$ python -q
>>> import numpy as np
>>> np.set_printoptions(suppress=True, linewidth=160)
>>> def tidy(a):
...     return np.round(a, 2) + 0
... 
>>> A2 = np.array([[2, 1, -2, -1, 2, -1, -1, 2],
...     [-1, 1, 1, 0, 1, 2, -2, -2],
...     [1, -2, 0, -1, 0, -2, -1, 2],
...     [-1, -1, 1, 1, 1, 0, 1, -2],
...     [-2, 0, 0, -1, 1, 1, 2, -1],
...     [2, -1, -1, -2, 2, 2, -2, 1],
...     [-2, -1, -1, -2, 0, 2, 0, 1],
...     [0, 0, -2, -2, -1, -1, 1, -2],
...     [1, -1, 0, 2, -2, 2, -2, 1],
...     [-2, 0, 0, 0, 2, 1, -1, 2],
...     [-2, -1, -1, 2, -2, -2, 1, -1],
...     [-2, 2, 2, -1, -1, 0, -2, 2],
...     [1, 2, 0, 2, 0, 0, 2, 2]])
>>> feats = A2.T @ A2
>>> feats
array([[ 33,  -1,  -8,   0,   4,  -4,  -6,   9],
       [ -1,  19,   5,   2,   2,   1,   1,   4],
       [ -8,   5,  17,   7,  -2,   4,  -4,  -1],
       [  0,   2,   7,  29, -11,  -4,   7,  -3],
       [  4,   2,  -2, -11,  25,   8,  -4,   5],
       [ -4,   1,   4,  -4,   8,  28, -11,   1],
       [ -6,   1,  -4,   7,  -4, -11,  30, -13],
       [  9,   4,  -1,  -3,   5,   1, -13,  37]])
>>> # symmetric, so the eigenvalues are real
>>> vec = np.array([5, 3, 1, 0, 1, 2, 4, 5])
>>> h = np.maximum(feats @ vec, 0)
>>> h
array([171,  85,   0,   7,  74,  12,   0, 196])
>>> tidy(np.tanh(feats @ vec))
array([ 1.  ,  1.  , -1.  ,  1.  ,  1.  ,  1.  , -0.96,  1.  ])
>>> np.maximum(feats @ vec, 0) - np.maximum(-feats @ vec, 0)
array([171,  85, -23,   7,  74,  12,  -2, 196])
>>> np.maximum(feats @ (3 * vec), 0)
array([513, 255,   0,  21, 222,  36,   0, 588])
>>> vec = np.array([2, 2, 0, 0, 1, 0, 1, 1])
>>> y = feats @ vec
>>> c, lr = np.zeros(8), 1 / np.linalg.norm(feats, 2) ** 2
>>> for i in range(30):
...     c -= lr * feats.T @ (feats @ c - y)
...     if i % 5 == 0: print(i, round(np.linalg.norm(feats @ c - y), 2))
... 
0 60.71
5 25.13
10 12.97
15 7.59
20 5.19
25 4.02
>>> tidy(c)
array([ 1.86,  1.95, -0.16,  0.18,  1.18, -0.13,  0.83,  0.97])
>>> rng = np.random.default_rng(5562)
>>> M = np.eye(8, dtype=int)[rng.permutation(8)]
>>> M
array([[0, 1, 0, 0, 0, 0, 0, 0],
       [0, 0, 0, 0, 0, 0, 0, 1],
       [0, 0, 0, 0, 1, 0, 0, 0],
       [0, 0, 0, 1, 0, 0, 0, 0],
       [0, 0, 0, 0, 0, 1, 0, 0],
       [1, 0, 0, 0, 0, 0, 0, 0],
       [0, 0, 1, 0, 0, 0, 0, 0],
       [0, 0, 0, 0, 0, 0, 1, 0]])
>>> # columns are unit length and at right angles
>>> vec = np.array([-1, 3, -5, 2, -2, 3, 4, 1])
>>> 8 - np.linalg.matrix_rank(M - np.eye(8), tol=1e-8)
np.int64(2)
>>> tidy(np.sort(np.abs(np.degrees(np.angle(np.linalg.eigvals(M))))))
array([  0.  ,   0.  ,  51.43,  51.43, 102.86, 102.86, 154.29, 154.29])
>>> tidy(np.abs(np.linalg.eigvals(M)))
array([1., 1., 1., 1., 1., 1., 1., 1.])
>>> np.flatnonzero(np.linalg.matrix_power((M != 0) + (M.T != 0) + np.eye(8), 8)[0])
array([0, 1, 2, 4, 5, 6, 7])
>>> tidy(np.linalg.svd(M, compute_uv=False))
array([1., 1., 1., 1., 1., 1., 1., 1.])
>>> tidy(np.linalg.norm(M, axis=0))
array([1., 1., 1., 1., 1., 1., 1., 1.])
>>> M.T @ M
array([[1, 0, 0, 0, 0, 0, 0, 0],
       [0, 1, 0, 0, 0, 0, 0, 0],
       [0, 0, 1, 0, 0, 0, 0, 0],
       [0, 0, 0, 1, 0, 0, 0, 0],
       [0, 0, 0, 0, 1, 0, 0, 0],
       [0, 0, 0, 0, 0, 1, 0, 0],
       [0, 0, 0, 0, 0, 0, 1, 0],
       [0, 0, 0, 0, 0, 0, 0, 1]])
>>> M @ M.T
array([[1, 0, 0, 0, 0, 0, 0, 0],
       [0, 1, 0, 0, 0, 0, 0, 0],
       [0, 0, 1, 0, 0, 0, 0, 0],
       [0, 0, 0, 1, 0, 0, 0, 0],
       [0, 0, 0, 0, 1, 0, 0, 0],
       [0, 0, 0, 0, 0, 1, 0, 0],
       [0, 0, 0, 0, 0, 0, 1, 0],
       [0, 0, 0, 0, 0, 0, 0, 1]])
>>> O, R = np.linalg.qr(M)
>>> np.trace(O @ O.T)
np.float64(8.0)
>>> abs(R[0, 0]), tidy(np.linalg.norm(M[:, 0]))
(np.float64(1.0), np.float64(1.0))
>>> np.allclose(R.T @ R, M.T @ M)
True
>>> O
array([[ 0., -1.,  0.,  0.,  0.,  0.,  0.,  0.],
       [-0.,  0.,  0.,  0.,  0.,  0.,  0.,  1.],
       [-0., -0.,  0.,  0., -1.,  0.,  0.,  0.],
       [-0., -0., -0.,  1.,  0.,  0.,  0.,  0.],
       [-0., -0., -0., -0.,  0., -1.,  0.,  0.],
       [-1.,  0., -0., -0., -0.,  0.,  0.,  0.],
       [-0., -0., -1., -0.,  0.,  0.,  0.,  0.],
       [-0., -0., -0., -0., -0., -0., -1.,  0.]])
>>> np.abs(np.diag(R))
array([1., 1., 1., 1., 1., 1., 1., 1.])
>>> mat = np.load("block13.npy")
>>> mat
array([[3, 2, 0, 0],
       [0, 1, 0, 0],
       [0, 0, 3, 2],
       [0, 0, 0, 1]])
>>> tidy(np.linalg.norm(mat))
np.float64(5.29)
>>> mat.shape
(4, 4)
>>> mat.sum(axis=1)
array([5, 1, 5, 1])
>>> np.linalg.matrix_rank(mat)
np.int64(4)
>>> np.unravel_index(np.abs(mat).argmax(), mat.shape)
(np.int64(0), np.int64(0))
>>> np.diff(mat, axis=0)
array([[-3, -1,  0,  0],
       [ 0, -1,  3,  2],
       [ 0,  0, -3, -1]])
>>> tidy(np.linalg.svd(mat, compute_uv=False))
array([3.65, 3.65, 0.82, 0.82])
>>> mat.mean(axis=0)
array([0.75, 0.75, 0.75, 0.75])
>>> vec = np.array([-2, -2, 2, -1])
>>> mat * vec
array([[-6, -4,  0,  0],
       [ 0, -2,  0,  0],
       [ 0,  0,  6, -2],
       [ 0,  0,  0, -1]])
>>> mat @ (2 * vec)
array([-20,  -4,   8,  -2])
>>> (mat @ vec).argmax()
np.int64(2)
>>> (mat * vec).sum(axis=1)
array([-10,  -2,   4,  -1])
>>> mat @ np.ones(4)
array([5., 1., 5., 1.])
>>> np.linalg.norm(mat @ vec) <= np.linalg.norm(mat, 2) * np.linalg.norm(vec) + 1e-9
np.True_
>>> np.einsum("ij,j->i", mat, vec)
array([-10,  -2,   4,  -1])
>>> w, evecs = np.linalg.eig(mat)
>>> w
array([3., 1., 3., 1.])
>>> mat @ evecs[:, 0] - w[0] * evecs[:, 0]
array([0., 0., 0., 0.])
>>> np.prod(w)
np.float64(9.0)
>>> tidy(np.sort(np.linalg.eigvals(mat @ mat)))
array([1., 1., 9., 9.])
>>> tidy(np.sort(np.linalg.eigvals(mat.T)))
array([1., 1., 3., 3.])
>>> arr = np.load("m.npy")
>>> arr
array([[ 35,  -2, -11, -23,  -6, -15,   3,   0,  -7,  -4,  10],
       [ -2,  39,   3,  24, -33,  17,  18,  -1,   1,  -7,   8],
       [-11,   3,  33,  14,  -7,  11, -13,   5,  -1,  -4, -21],
       [-23,  24,  14,  40,  -7,  33,  10,  -3,   2,  -1,  -2],
       [ -6, -33,  -7,  -7,  46,   6, -12,   8,  -4,  14,  -5],
       [-15,  17,  11,  33,   6,  45,  13,  18,   7,   3,  -9],
       [  3,  18, -13,  10, -12,  13,  33,   2,  16, -22,   3],
       [  0,  -1,   5,  -3,   8,  18,   2,  48,  -6,   4,  -5],
       [ -7,   1,  -1,   2,  -4,   7,  16,  -6,  34, -16, -25],
       [ -4,  -7,  -4,  -1,  14,   3, -22,   4, -16,  48,  21],
       [ 10,   8, -21,  -2,  -5,  -9,   3,  -5, -25,  21,  54]])
>>> # symmetric
>>> Uu, sig, Vh = np.linalg.svd(arr)
>>> tidy(sig)
array([123.77,  92.04,  85.82,  55.43,  47.19,  23.53,  18.5 ,   7.29,   1.26,   0.17,   0.  ])
>>> np.argmax(sig[:-1] / (sig[1:] + 1e-6)) + 1
np.int64(10)
>>> A2 = Uu[:, :10] @ np.diag(sig[:10]) @ Vh[:10]
>>> tidy(A2)
array([[ 35.,  -2., -11., -23.,  -6., -15.,   3.,   0.,  -7.,  -4.,  10.],
       [ -2.,  39.,   3.,  24., -33.,  17.,  18.,  -1.,   1.,  -7.,   8.],
       [-11.,   3.,  33.,  14.,  -7.,  11., -13.,   5.,  -1.,  -4., -21.],
       [-23.,  24.,  14.,  40.,  -7.,  33.,  10.,  -3.,   2.,  -1.,  -2.],
       [ -6., -33.,  -7.,  -7.,  46.,   6., -12.,   8.,  -4.,  14.,  -5.],
       [-15.,  17.,  11.,  33.,   6.,  45.,  13.,  18.,   7.,   3.,  -9.],
       [  3.,  18., -13.,  10., -12.,  13.,  33.,   2.,  16., -22.,   3.],
       [  0.,  -1.,   5.,  -3.,   8.,  18.,   2.,  48.,  -6.,   4.,  -5.],
       [ -7.,   1.,  -1.,   2.,  -4.,   7.,  16.,  -6.,  34., -16., -25.],
       [ -4.,  -7.,  -4.,  -1.,  14.,   3., -22.,   4., -16.,  48.,  21.],
       [ 10.,   8., -21.,  -2.,  -5.,  -9.,   3.,  -5., -25.,  21.,  54.]])
>>> tidy(np.abs(arr - A2).max())
np.float64(0.0)
>>> np.linalg.matrix_rank(arr, rtol=0.05)
np.int64(8)
>>> w, evecs = np.linalg.eigh(arr)
>>> vec = np.array([0, 2, -3, -2, 0, 4, 4, 1, -4, -1, -4])
>>> (np.sign(evecs[:, -1].round(6)) == np.sign(evecs[0, -1].round(6))).astype(int)
array([1, 0, 0, 0, 1, 0, 0, 0, 0, 1, 1])
>>> tidy(evecs * np.maximum(w, 0) @ evecs.T)
array([[ 35.,  -2., -11., -23.,  -6., -15.,   3.,   0.,  -7.,  -4.,  10.],
       [ -2.,  39.,   3.,  24., -33.,  17.,  18.,  -1.,   1.,  -7.,   8.],
       [-11.,   3.,  33.,  14.,  -7.,  11., -13.,   5.,  -1.,  -4., -21.],
       [-23.,  24.,  14.,  40.,  -7.,  33.,  10.,  -3.,   2.,  -1.,  -2.],
       [ -6., -33.,  -7.,  -7.,  46.,   6., -12.,   8.,  -4.,  14.,  -5.],
       [-15.,  17.,  11.,  33.,   6.,  45.,  13.,  18.,   7.,   3.,  -9.],
       [  3.,  18., -13.,  10., -12.,  13.,  33.,   2.,  16., -22.,   3.],
       [  0.,  -1.,   5.,  -3.,   8.,  18.,   2.,  48.,  -6.,   4.,  -5.],
       [ -7.,   1.,  -1.,   2.,  -4.,   7.,  16.,  -6.,  34., -16., -25.],
       [ -4.,  -7.,  -4.,  -1.,  14.,   3., -22.,   4., -16.,  48.,  21.],
       [ 10.,   8., -21.,  -2.,  -5.,  -9.,   3.,  -5., -25.,  21.,  54.]])
>>> tidy(np.linalg.eigvalsh(arr[1:, 1:]))
array([  0.1 ,   1.19,   2.32,   7.44,  23.53,  42.97,  53.01,  82.33,  87.71, 119.41])
>>> G = arr.T @ arr
>>> tidy(np.linalg.eigvalsh(G)[::-1])
array([15319.78,  8470.54,  7364.93,  3072.34,  2226.8 ,   553.73,   342.08,    53.18,     1.59,     0.03,     0.  ])
>>> np.diag(G)
array([2314, 3927, 2237, 4157, 3820, 4417, 2757, 2808, 2449, 3788, 4731])
>>> np.allclose(G, G.T)
True
>>> G
array([[ 2314,  -635, -1425, -2380,  -386, -2262,   -36,  -320,  -739,  -124,  1416],
       [ -635,  3927,   612,  2952, -3246,  2215,  2300,  -140,   589, -1296,   512],
       [-1425,   612,  2237,  1658,  -369,  1585,  -451,   571,   497,  -499, -2128],
       [-2380,  2952,  1658,  4157, -1312,  3775,  1466,   334,   822,  -525,  -808],
       [ -386, -3246,  -369, -1312,  3820,  -186, -1832,   960,  -615,  1879,  -399],
       [-2262,  2215,  1585,  3775,  -186,  4417,  1445,  1702,   983,  -288, -1395],
       [  -36,  2300,  -451,  1466, -1832,  1445,  2757,   -12,  1506, -2192,  -241],
       [ -320,  -140,   571,   334,   960,  1702,   -12,  2808,  -317,   487,  -579],
       [ -739,   589,   497,   822,  -615,   983,  1506,  -317,  2449, -2225, -2546],
       [ -124, -1296,  -499,  -525,  1879,  -288, -2192,   487, -2225,  3788,  2349],
       [ 1416,   512, -2128,  -808,  -399, -1395,  -241,  -579, -2546,  2349,  4731]])
>>> A2 = arr / np.sqrt((arr ** 2).mean(axis=1, keepdims=True))
>>> np.linalg.matrix_rank(A2) == np.linalg.matrix_rank(arr)
np.True_
>>> tidy(np.linalg.norm(A2, axis=1))
array([3.32, 3.32, 3.32, 3.32, 3.32, 3.32, 3.32, 3.32, 3.32, 3.32, 3.32])
>>> tidy(A2[10])
array([ 0.48,  0.39, -1.01, -0.1 , -0.24, -0.43,  0.14, -0.24, -1.21,  1.01,  2.6 ])
>>> A2 = arr / np.linalg.norm(arr, axis=1, keepdims=True)
>>> G = A2 @ A2.T
>>> tidy(G[6])
array([-0.01,  0.7 , -0.18,  0.43, -0.56,  0.41,  1.  ,  0.  ,  0.58, -0.68, -0.07])
>>> (G - 2 * np.eye(11)).round(6).argmax(axis=1)
array([10,  3,  3,  5,  9,  3,  1,  5,  6, 10,  9])
>>> tidy(np.linalg.norm(A2, axis=1))
array([1., 1., 1., 1., 1., 1., 1., 1., 1., 1., 1.])
>>> tidy(np.degrees(np.arccos(np.clip(G[6, 10], -1, 1))))
np.float64(93.83)
>>> (np.abs(G) > 0.9).astype(int)
array([[1, 0, 0, 0, 0, 0, 0, 0, 0, 0, 0],
       [0, 1, 0, 0, 0, 0, 0, 0, 0, 0, 0],
       [0, 0, 1, 0, 0, 0, 0, 0, 0, 0, 0],
       [0, 0, 0, 1, 0, 0, 0, 0, 0, 0, 0],
       [0, 0, 0, 0, 1, 0, 0, 0, 0, 0, 0],
       [0, 0, 0, 0, 0, 1, 0, 0, 0, 0, 0],
       [0, 0, 0, 0, 0, 0, 1, 0, 0, 0, 0],
       [0, 0, 0, 0, 0, 0, 0, 1, 0, 0, 0],
       [0, 0, 0, 0, 0, 0, 0, 0, 1, 0, 0],
       [0, 0, 0, 0, 0, 0, 0, 0, 0, 1, 0],
       [0, 0, 0, 0, 0, 0, 0, 0, 0, 0, 1]])
>>> np.argwhere(np.triu(np.abs(G) > 0.95, 1))
array([], shape=(0, 2), dtype=int64)
>>> E = np.array([[2, -2, 2, -2], [2, -3, 2, -3], [2, -2, 2, -2], [2, -3, 2, -3]])
>>> proj = np.triu(np.array([[-2, -4, -1, 5], [0, 2, 1, 2], [2, -1, 4, 1], [-4, -3, 1, -2]]), 1) + np.eye(4)
>>> A2 = proj @ E @ np.linalg.inv(proj)
>>> tidy(np.poly(A2))
array([ 1.,  2., -8.,  0.,  0.])
>>> A2
array([[  2.,   5.,  -1., -22.],
       [  8.,  21.,  -5., -88.],
       [  4.,  11.,  -3., -44.],
       [  2.,   5.,  -1., -22.]])
>>> tidy(np.linalg.det(A2))
np.float64(0.0)
>>> np.linalg.matrix_rank(E, rtol=0.1)
np.int64(1)
>>> np.argsort(-np.linalg.norm(E, axis=0).round(6), kind="stable")[:3]
array([1, 3, 0])
>>> tidy(np.linalg.norm(E, 2) / np.linalg.norm(E))
np.float64(1.0)
>>> np.linalg.cond(E) > 100
np.True_
>>> np.unique(E.round(6), axis=0).shape
(2, 4)
>>> tidy(np.trace(np.linalg.pinv(E) @ E))
np.float64(2.0)
>>> np.linalg.lstsq(E[:-1].T, E[-1])[2]
np.int32(2)
>>> np.allclose(E[:-1].T @ np.linalg.lstsq(E[:-1].T, E[-1])[0], E[-1])
True
>>> F = np.load("arr.npy")
>>> tidy(F)
array([[ 0.77, -0.08, -0.23, -0.23, -0.55],
       [-0.08,  0.97, -0.08, -0.08, -0.18],
       [-0.23, -0.08,  0.77, -0.23, -0.55],
       [-0.23, -0.08, -0.23,  0.77, -0.55],
       [-0.55, -0.18, -0.55, -0.55, -0.27]])
>>> vec = np.array([5, 1, 2, 4, 5])
>>> tidy(np.linalg.norm(vec)), tidy(np.linalg.norm(F @ vec))
(np.float64(8.43), np.float64(8.43))
>>> 5 - np.linalg.matrix_rank(F - np.eye(5), tol=1e-8)
np.int64(4)
>>> tidy(np.sort(np.abs(np.degrees(np.angle(np.linalg.eigvals(F))))))
array([  0.,   0.,   0.,   0., 180.])
>>> tidy(F.T @ (F @ vec))
array([5., 1., 2., 4., 5.])
>>> tidy(np.linalg.det(F))
np.float64(-1.0)
>>> tidy((F + F.T) / 2)
array([[ 0.77, -0.08, -0.23, -0.23, -0.55],
       [-0.08,  0.97, -0.08, -0.08, -0.18],
       [-0.23, -0.08,  0.77, -0.23, -0.55],
       [-0.23, -0.08, -0.23,  0.77, -0.55],
       [-0.55, -0.18, -0.55, -0.55, -0.27]])
>>> np.trace(F)
np.float64(3.0)
>>> tidy(np.sort(np.abs(np.linalg.eigvals(F))))
array([1., 1., 1., 1., 1.])
>>> np.linalg.determinant(F)
Traceback (most recent call last):
  File "<python-input-118>", line 1, in <module>
    np.linalg.determinant(F)
    ^^^^^^^^^^^^^^^^^^^^^
AttributeError: module 'numpy.linalg' has no attribute 'determinant'
>>> np.allclose(F @ F.T, F.T @ F)
True
